$ ipython --no-banner

In [1]: import numpy as np

In [2]: np.set_printoptions(suppress=True, linewidth=100)

In [3]: A = np.load("x.npy")

In [4]: print(A)
[[-1.  0.  0. -2.]
 [ 0. -1. -2.  0.]
 [ 0. -2. -1.  0.]
 [-2.  0.  0. -1.]]

In [5]: w, vecs = np.linalg.eigvalsh(A)
ValueError: too many values to unpack (expected 2)


In [6]: w, vecs = np.linalg.eigh(A)

In [7]: print(w)
[-3. -3.  1.  1.]

In [8]: print(np.round(vecs.T @ A @ vecs, 3) + 0)
[[-3.  0.  0.  0.]
 [ 0. -3.  0.  0.]
 [ 0.  0.  1.  0.]
 [ 0.  0.  0.  1.]]

In [9]: print(w.sum(), np.trace(A))
-4.0 -4.0

In [10]: print(np.round(np.linalg.eigvalsh(A + 2 * np.eye(4)), 3))
[-1. -1.  3.  3.]

In [11]: print(np.round(np.sort(np.linalg.eigvals(A).real), 3))
[-3. -3.  1.  1.]

In [12]: print(round(float(np.linalg.det(A)), 3))
9.0

In [13]: print(np.flatnonzero(np.linalg.matrix_power((A != 0) + (A.T != 0) + np.eye(4), 4)[3]))
[0 3]

In [14]: rng = np.random.default_rng(650751)

In [15]: Y = A + rng.integers(-2, 3, (4, 2)) @ rng.integers(-2, 3, (2, 4))

In [16]: print(Y)
[[-1. -2.  5. -5.]
 [ 1. -1. -5.  1.]
 [-2. -2.  5. -2.]
 [-1.  0. -3.  0.]]

In [17]: print(np.round(np.linalg.svd(Y - A, compute_uv=False), 3) + 0)
[9.913 2.396 0.    0.   ]

In [18]: s = 20 * 0.7 ** np.arange(3)

In [19]: M = rng.normal(size=(13, 3)) * rng.permutation(s)

In [20]: print(M.round(3))
[[ 25.432  11.572  -8.556]
 [ -0.494  13.002   0.108]
 [-19.842   0.867 -16.845]
 [-24.055  -6.458  -6.78 ]
 [-10.181  -7.418  -8.444]
 [ 20.381  -6.672   6.928]
 [ 12.935   1.842   1.354]
 [-19.398   5.895  14.933]
 [ 45.793 -14.092  -7.658]
 [ 22.885  11.992 -29.731]
 [  3.982   4.258   7.018]
 [ -1.677 -13.824 -10.51 ]
 [ -0.713  12.539   9.167]]

In [21]: lab = M[:, 1] > np.median(M[:, 1])

In [22]: f = M[lab].mean(axis=0) - M[~lab].mean(axis=0)

In [23]: print(np.round((((M - M.mean(axis=0)) @ f > 0) == lab).mean(), 3))
0.923

In [24]: print(f.round(3))
[ 1.946 16.413  4.817]

In [25]: print(np.argsort(-np.abs(f).round(6), kind="stable"))
[1 2 0]

In [26]: cen = (M - M.mean(axis=0)) / M.std(axis=0)

In [27]: print(np.argwhere(np.abs(cen) > 2))
[[8 0]
 [9 2]]

In [28]: coef = np.linalg.lstsq(np.delete(cen, 2, axis=1), cen[:, 2])[0]

In [29]: print(round(float(1 - np.var(cen[:, 2] - np.delete(cen, 2, axis=1) @ coef)), 3))
0.041

In [30]: cen = M - M.mean(axis=0)

In [31]: left, s, VT = np.linalg.svd(cen, full_matrices=False)

In [32]: print(np.searchsorted(np.cumsum(s ** 2) / (s ** 2).sum(), 0.9) + 1)
3

In [33]: print(np.round(VT[0] * np.sign(VT[0, np.abs(VT[0]).argmax()]), 3))
[ 0.987 -0.035 -0.159]

In [34]: print(np.round(np.abs(VT[-1]), 3) + 0)
[0.    0.977 0.213]

In [35]: print(np.abs(left[:, 0]).argmax())
8

In [36]: print(np.round(cen.mean(axis=0), 3) + 0)
[0. 0. 0.]

In [37]: print(round((s ** 2).sum() ** 2 / (s ** 4).sum(), 3))
2.072

In [38]: print(np.linalg.matrix_rank(cen))
3

In [39]: x0 = np.array([-2, -1, 1])

In [40]: y = M @ x0

In [41]: print(y.round(3))
[-70.993 -11.906  21.972  47.787  19.335 -27.161 -26.357  47.835 -85.153 -87.493  -5.205   6.668
  -1.946]

In [42]: np.linalg.solve(M, y)
LinAlgError: Last 2 dimensions of the array must be square


In [43]: print(np.round(np.linalg.solve(M.T @ M, M.T @ y), 3))
[-2. -1.  1.]

In [44]: y = y + 0.02 * rng.normal(size=13)

In [45]: print(y.round(3))
[-71.005 -11.902  21.956  47.777  19.335 -27.156 -26.382  47.795 -85.14  -87.475  -5.203   6.666
  -1.929]

In [46]: coef, *_ = np.linalg.lstsq(M, y)

In [47]: print(round(float(np.linalg.norm(y - M @ coef)), 3))
0.054

In [48]: print(coef.round())
[-2. -1.  1.]
